In [1]: import numpy as np

In [2]: np.set_printoptions(precision=2, suppress=True, linewidth=140, legacy="1.25")

In [3]: def rd(a):
   ...:     return np.round(a, 2) + 0
   ...: 

In [4]: E = np.array([[0, 1, 0, 1, 2],
   ...:     [1, 0, 1, 0, 1],
   ...:     [0, 1, 0, 1, 0],
   ...:     [1, 0, 1, 0, 1],
   ...:     [2, 1, 0, 1, 0]])

In [5]: E
Out[5]: 
array([[0, 1, 0, 1, 2],
       [1, 0, 1, 0, 1],
       [0, 1, 0, 1, 0],
       [1, 0, 1, 0, 1],
       [2, 1, 0, 1, 0]])

In [6]: ev, evecs = np.linalg.eigvalsh(E)
Traceback (most recent call last):
  Cell In[6], line 1
    ev, evecs = np.linalg.eigvalsh(E)
ValueError: too many values to unpack (expected 2)


In [7]: ev, evecs = np.linalg.eigh(E)

In [8]: rd(evecs.T @ evecs)
Out[8]: 
array([[1., 0., 0., 0., 0.],
       [0., 1., 0., 0., 0.],
       [0., 0., 1., 0., 0.],
       [0., 0., 0., 1., 0.],
       [0., 0., 0., 0., 1.]])

In [9]: rd(ev.sum()), np.trace(E)
Out[9]: (0.0, 0)

In [10]: np.abs(evecs[:, -1]).round(6).argmax()
Out[10]: 0

In [11]: m1 = np.array([[1.5, -0.7, 1.2, -0.7, 0.1],
    ...:     [1.1, 1.5, -0.2, 0.0, -1.5],
    ...:     [0.3, -0.1, 0.2, -0.9, 0.4],
    ...:     [-1.2, 0.3, -0.6, 1.2, 0.3],
    ...:     [2.5, 0.3, -0.4, 0.3, -0.7],
    ...:     [0.9, 0.9, 1.7, 0.3, -1.8]])

In [12]: rng = np.random.default_rng(931267)

In [13]: m1[1] = m1[5] + 0.02 * rng.normal(size=5)

In [14]: rd(m1)
Out[14]: 
array([[ 1.5 , -0.7 ,  1.2 , -0.7 ,  0.1 ],
       [ 0.86,  0.88,  1.7 ,  0.29, -1.82],
       [ 0.3 , -0.1 ,  0.2 , -0.9 ,  0.4 ],
       [-1.2 ,  0.3 , -0.6 ,  1.2 ,  0.3 ],
       [ 2.5 ,  0.3 , -0.4 ,  0.3 , -0.7 ],
       [ 0.9 ,  0.9 ,  1.7 ,  0.3 , -1.8 ]])

In [15]: O, R = np.linalg.qr(m1)

In [16]: np.allclose(R.T @ R, m1.T @ m1)
Out[16]: True

In [17]: rd(np.abs(np.diag(R)))
Out[17]: array([3.4 , 1.48, 2.22, 1.07, 0.43])

In [18]: other = np.c_[m1[:, :2] @ np.array([[1, -1], [3, 0]]), np.array([9, -6, -9, 1, 8, 6])]

In [19]: rd(other)
Out[19]: 
array([[-0.6 , -1.5 ,  9.  ],
       [ 3.52, -0.86, -6.  ],
       [ 0.  , -0.3 , -9.  ],
       [-0.3 ,  1.2 ,  1.  ],
       [ 3.4 , -2.5 ,  8.  ],
       [ 3.6 , -0.9 ,  6.  ]])

In [20]: rd(np.linalg.lstsq(m1, other[:, 0])[0])
Out[20]: array([1., 3., 0., 0., 0.])

In [21]: hat = m1 @ np.linalg.solve(m1.T @ m1, m1.T)

In [22]: rd(hat)
Out[22]: 
array([[ 1.  , -0.01,  0.  ,  0.  ,  0.  ,  0.01],
       [-0.01,  0.5 , -0.04, -0.03, -0.01,  0.5 ],
       [ 0.  , -0.04,  1.  ,  0.  ,  0.  ,  0.04],
       [ 0.  , -0.03,  0.  ,  1.  ,  0.  ,  0.03],
       [ 0.  , -0.01,  0.  ,  0.  ,  1.  ,  0.01],
       [ 0.01,  0.5 ,  0.04,  0.03,  0.01,  0.51]])

In [23]: rd(np.linalg.eigvalsh(hat))
Out[23]: array([0., 1., 1., 1., 1., 1.])

In [24]: W0 = np.array([[-1, -1, 0, 2, 2],
    ...:     [2, 2, 2, 0, 2],
    ...:     [2, 2, -2, 1, 1],
    ...:     [-1, -2, 1, 0, -2],
    ...:     [2, -1, 0, -2, 2]])

In [25]: W0
Out[25]: 
array([[-1, -1,  0,  2,  2],
       [ 2,  2,  2,  0,  2],
       [ 2,  2, -2,  1,  1],
       [-1, -2,  1,  0, -2],
       [ 2, -1,  0, -2,  2]])

In [26]: G = W0.T @ W0

In [27]: G
Out[27]: 
array([[14,  9, -1, -4, 10],
       [ 9, 14, -2,  2,  6],
       [-1, -2,  9, -2,  0],
       [-4,  2, -2,  9,  1],
       [10,  6,  0,  1, 17]])

In [28]: (W0 @ W0.T).shape
Out[28]: (5, 5)

In [29]: rd(np.linalg.eigvalsh(G)[::-1])
Out[29]: array([31.95, 12.85,  9.84,  7.28,  1.08])

In [30]: O = W0.astype(float).copy()

In [31]: for j in range(5):
    ...:     O[:, j] -= O[:, :j] @ (O[:, :j].T @ O[:, j])
    ...:     O[:, j] /= np.linalg.norm(O[:, j])
    ...: 

In [32]: rd(O.T @ O)
Out[32]: 
array([[1., 0., 0., 0., 0.],
       [0., 1., 0., 0., 0.],
       [0., 0., 1., 0., 0.],
       [0., 0., 0., 1., 0.],
       [0., 0., 0., 0., 1.]])

In [33]: idx = rng.permutation(5)

In [34]: other = W0[:, idx] * rng.choice([-1, 1], 5)

In [35]: other
Out[35]: 
array([[-2, -1, -2, -1,  0],
       [ 0,  2, -2,  2,  2],
       [-1,  2, -1,  2, -2],
       [ 0, -1,  2, -2,  1],
       [ 2,  2, -2, -1,  0]])

In [36]: U, _, VT = np.linalg.svd(W0.T @ other)

In [37]: rd(np.linalg.lstsq(W0, other)[0])
Out[37]: 
array([[ 0.,  1.,  0.,  0.,  0.],
       [ 0.,  0.,  0.,  1.,  0.],
       [ 0.,  0.,  0.,  0.,  1.],
       [-1.,  0.,  0.,  0.,  0.],
       [ 0.,  0., -1.,  0.,  0.]])

In [38]: other @ other
Out[38]: 
array([[ 6, -3,  6, -2,  1],
       [ 6,  2, -2, -6, 10],
       [-1, -3,  7,  1,  8],
       [ 0,  6, -6,  5, -8],
       [-2, -1, -8,  0,  7]])

In [39]: rd(np.sort(np.abs(np.linalg.eigvals(other))))
Out[39]: array([2.02, 2.73, 2.73, 3.44, 3.44])

In [40]: rd(np.abs(np.linalg.eigvals(other)).max())
Out[40]: 3.44

In [41]: assert other == other.T
Traceback (most recent call last):
  Cell In[41], line 1
    assert other == other.T
ValueError: The truth value of an array with more than one element is ambiguous. Use a.any() or a.all()


In [42]: np.linalg.matrix_power(other, 3)
Out[42]: 
array([[-16,   4, -18,   3, -20],
       [ 10,  20, -46,  -4,   2],
       [ 11,  24, -13,  -1, -19],
       [-10, -21,  20,  -2,  29],
       [ 26,  -2,   0, -23,  14]])

In [43]: np.allclose(other @ other.T, other.T @ other)
Out[43]: False

In [44]: np.trace(other)
Out[44]: -3

In [45]: K = np.loadtxt("block18.csv", delimiter=",")

In [46]: K
Out[46]: 
array([[ 17.46, -12.3 , -11.27,  11.27,  -1.73,  10.03,  11.75],
       [  5.05, -14.46,  -7.31,  10.78,   0.65,   8.35,  -4.28],
       [ -4.21,  13.71,  14.34,  -3.55,  -1.37,  15.89,   5.1 ],
       [ 13.82,  25.06,   2.06,  -9.04,  -4.35,  21.39,  -0.28],
       [ 13.82,  -3.64,  -9.  ,   9.1 ,   3.44,  12.77,   5.81],
       [ 13.44,   9.83, -15.52,  -8.15,   2.72,  19.7 ,  -6.88],
       [  0.38,  -0.19,  -5.4 ,  -7.07,   3.13,   8.12, -11.56],
       [  2.28,  24.63,   3.9 , -10.63,   3.26,   3.1 ,   5.11],
       [ -5.95, -10.1 ,   0.77,  -3.18,  -5.95,  -0.82, -12.99],
       [ 10.8 ,   5.16,   7.72,  -1.89,  -7.12,  18.01,   1.81],
       [  4.68,  -2.29,   3.89, -12.73,  -5.07,  15.42, -11.45],
       [  0.11,   9.19,   6.53,  -3.52,   2.74,  -6.98,  10.73],
       [  4.99,   8.73,   3.06,   1.69,  -9.45,  10.9 ,  -6.11],
       [  6.41, -12.13,  -1.48,  -7.27,  -2.46,  16.35,  -2.62],
       [-12.4 ,   2.28,   9.23,  -6.29,   2.65,   0.76,  -6.92],
       [ -3.69,   9.35,   9.06,  -8.52,  -1.92,  -3.96,  -3.77],
       [  8.5 ,   1.43,  -0.91,   5.17,   7.76,  14.56,   7.09],
       [ 13.01, -10.23, -21.84,   7.51,  -1.9 ,   9.71,  -7.37],
       [ -4.28,  17.77,  -0.38,  -7.86,   1.07,  -5.4 ,  -5.01]])

In [47]: x = np.array([0, -3, -1, 0, 0, 3, 0])

In [48]: rhs = K @ x

In [49]: rd(np.linalg.pinv(K) @ K)
Out[49]: 
array([[1., 0., 0., 0., 0., 0., 0.],
       [0., 1., 0., 0., 0., 0., 0.],
       [0., 0., 1., 0., 0., 0., 0.],
       [0., 0., 0., 1., 0., 0., 0.],
       [0., 0., 0., 0., 1., 0., 0.],
       [0., 0., 0., 0., 0., 1., 0.],
       [0., 0., 0., 0., 0., 0., 1.]])

In [50]: rhs = rhs + 0.05 * rng.normal(size=19)

In [51]: rd(rhs)
Out[51]: 
array([ 78.23,  75.81,  -7.74, -13.05,  58.21,  45.11,  30.36, -68.43,  27.07,  30.81,  49.21, -55.01,   3.43,  86.92, -13.75, -48.96,
        40.3 ,  81.6 , -69.1 ])

In [52]: b, *_ = np.linalg.lstsq(K, rhs)

In [53]: rd(b)
Out[53]: array([ 0., -3., -1.,  0.,  0.,  3.,  0.])

In [54]: feats = np.load("out4.npy")

In [55]: feats
Out[55]: 
array([[ -27,   15,   -9,    7,  -27],
       [  15,   51,   -3,   -1,   39],
       [-102,  -94,  -27,  -88, -123],
       [  -3,   38,    0,   50,   -6],
       [ -43,  -67,  -10,  -57,  -56]])

In [56]: other = feats[0, 0] * feats[1:] - np.outer(feats[1:, 0], feats[0])

In [57]: other
Out[57]: 
array([[    0, -1602,   216,   -78,  -648],
       [    0,  4068,  -189,  3090,   567],
       [    0,  -981,   -27, -1329,    81],
       [    0,  2454,  -117,  1840,   351]])

In [58]: rd(feats[:, 0] / feats[0, 0])
Out[58]: array([ 1.  , -0.56,  3.78,  0.11,  1.59])

In [59]: np.flatnonzero(~other.round(6).any(axis=1))
Out[59]: array([], dtype=int64)

In [60]: np.linalg.matrix_rank(other), np.linalg.matrix_rank(feats)
Out[60]: (2, 3)

In [61]: np.abs(np.diag(np.linalg.qr(feats)[1])) > 1e-9
Out[61]: array([ True,  True,  True, False, False])

In [62]: rd(np.trace(np.linalg.pinv(feats) @ feats))
Out[62]: 3.0

In [63]: np.linalg.lstsq(feats[:-1].T, feats[-1])[2]
Out[63]: 3

In [64]: np.argsort(-np.linalg.norm(feats, axis=0).round(6), kind="stable")[:3]
Out[64]: array([4, 1, 3])

In [65]: [round(float(x), 2) for x in np.linalg.svd(feats, compute_uv=False)[:3]]
Out[65]: [244.44, 66.7, 40.29]

In [66]: r0 = np.array([-2, 5])

In [67]: np.convolve(feats[1], r0)
Out[67]: array([-30, -27, 261, -13, -83, 195])

In [68]: np.cross(feats[1, :3], feats[4, :3])
Out[68]: array([-711,  279, 1188])

In [69]: np.trace(feats)
Out[69]: -9

In [70]: np.allclose(feats @ feats.T, feats.T @ feats)
Out[70]: False

In [71]: rd(np.abs(np.linalg.eigvals(feats)).max())
Out[71]: 100.12

In [72]: M = np.load("run19.npy")

In [73]: M
Out[73]: 
array([[-0.8 ,  2.1 , -0.8 , -4.16,  2.8 , -0.7 ,  1.3 ],
       [-1.5 ,  0.1 ,  2.4 , -0.19, -1.8 ,  1.5 , -0.6 ],
       [-1.6 ,  0.2 , -0.6 , -0.35, -0.5 , -0.8 ,  1.2 ],
       [ 0.5 ,  0.7 ,  1.4 , -1.38,  1.2 , -0.2 ,  0.4 ],
       [-1.7 ,  1.8 , -1.3 , -3.59, -0.2 , -0.1 ,  0.2 ],
       [ 1.9 ,  0.2 ,  0.1 , -0.38,  1.4 ,  0.1 ,  0.5 ],
       [-1.3 , -0.9 , -0.9 ,  1.79,  1.5 , -0.1 ,  1.1 ],
       [ 0.2 ,  0.2 ,  0.7 , -0.41,  0.7 , -1.9 , -0.9 ],
       [-1.1 ,  0.  , -0.4 ,  0.  ,  0.6 ,  0.4 ,  1.2 ],
       [-1.  , -0.8 ,  3.3 ,  1.59, -0.5 ,  1.  , -0.7 ],
       [ 0.1 , -0.2 ,  0.  ,  0.42, -0.6 , -0.4 ,  0.4 ],
       [-0.2 , -0.2 , -0.4 ,  0.39,  0.1 ,  0.7 , -0.4 ],
       [-0.6 , -0.5 ,  1.2 ,  1.02,  0.9 ,  0.6 , -1.4 ],
       [-2.6 ,  0.4 ,  1.5 , -0.83,  0.5 , -0.5 ,  1.  ],
       [ 0.8 , -0.6 , -0.4 ,  1.21, -0.3 ,  0.  ,  0.  ],
       [-0.2 ,  0.3 , -0.7 , -0.59, -1.  , -0.4 ,  1.2 ],
       [-0.3 ,  1.4 ,  1.7 , -2.82,  0.5 ,  0.2 ,  0.5 ],
       [ 1.8 , -0.1 , -1.1 ,  0.2 , -1.2 , -0.2 ,  2.2 ],
       [-0.2 ,  0.5 ,  0.2 , -0.97,  0.  , -1.3 , -1.2 ],
       [ 2.5 , -1.1 ,  0.6 ,  2.17,  1.4 , -0.7 , -0.6 ],
       [ 0.1 ,  0.3 ,  0.2 , -0.62, -1.  ,  1.2 , -0.4 ],
       [ 0.9 ,  0.4 ,  1.6 , -0.85, -1.5 ,  1.1 , -0.5 ],
       [ 2.1 ,  1.3 , -1.4 , -2.58, -1.9 , -0.1 , -0.7 ],
       [-0.9 , -0.4 ,  0.3 ,  0.79,  0.  , -0.8 , -0.4 ],
       [-1.  , -1.2 ,  0.5 ,  2.4 ,  1.2 , -0.1 ,  0.5 ],
       [-0.1 , -1.6 , -1.1 ,  3.2 ,  0.2 , -0.7 ,  0.3 ],
       [-0.9 ,  0.1 , -0.7 , -0.19, -0.6 ,  1.5 ,  0.6 ],
       [ 0.4 , -0.5 , -0.6 ,  1.01,  2.1 ,  1.1 , -1.4 ],
       [-0.2 , -0.1 ,  0.  ,  0.18, -1.  , -1.2 , -1.9 ],
       [-0.8 , -0.8 ,  0.2 ,  1.62, -0.2 ,  0.  ,  0.8 ],
       [ 0.8 , -1.1 ,  0.7 ,  2.24, -1.  ,  1.  ,  0.7 ],
       [-1.3 ,  0.6 , -1.2 , -1.21,  0.2 ,  1.2 ,  0.6 ],
       [ 0.  ,  0.2 , -0.7 , -0.38, -0.1 , -1.9 ,  1.1 ]])

In [74]: G = M.T @ M

In [75]: np.allclose(G, G.T)
Out[75]: True

In [76]: rd(np.linalg.eigvalsh(G)[::-1])
Out[76]: array([116.28,  51.98,  48.12,  36.6 ,  22.35,  19.41,   0.  ])

In [77]: rd(np.diag(G))
Out[77]: array([44.64, 22.71, 41.19, 90.54, 39.49, 26.65, 29.53])

In [78]: np.linalg.matrix_rank(G)
Out[78]: 7

In [79]: Xs = (M - M.mean(axis=0)) / M.std(axis=0)

In [80]: rd(Xs.std(axis=0))
Out[80]: array([1., 1., 1., 1., 1., 1., 1.])

In [81]: b = np.linalg.lstsq(np.delete(Xs, 6, axis=1), Xs[:, 6])[0]

In [82]: rd(b)
Out[82]: array([-0.19, 10.84, -0.31, 10.79,  0.03,  0.02])

In [83]: np.abs(b).argmax()
Out[83]: 1

In [84]: x = np.array([-2, 4, 5, -1, 6, -2, 1])

In [85]: rhs = M @ x

In [86]: rd(np.linalg.lstsq(M, rhs)[0])
Out[86]: array([-2.,  4.,  5., -1.,  6., -2.,  1.])

In [87]: rhs = rhs + 0.3 * rng.normal(size=33)

In [88]: rd(rhs)
Out[88]: 
array([ 29.5 ,   0.65,   0.52,  18.15,   7.15,   6.65,   2.71,  10.84,   4.72,   8.01,  -3.37,  -3.97,   6.98,  20.03,  -9.46,  -5.04,
        21.03, -14.59,   5.64,   0.09,  -5.87,  -2.95, -15.  ,   1.74,   4.81, -11.85,  -6.96,   1.46,  -5.71,  -1.41, -12.41,  -0.49,
         2.03])

In [89]: b, *_ = np.linalg.lstsq(M, rhs)

In [90]: [round(float(np.linalg.norm(np.linalg.solve(M.T @ M + lam * np.eye(7), M.T @ rhs))), 2) for lam in (0, 1, 10, 100)]
Out[90]: [8.77, 8.51, 6.98, 2.72]

In [91]: rd(b)
Out[91]: array([-2.01,  0.46,  4.97, -2.82,  5.92, -1.96,  1.07])
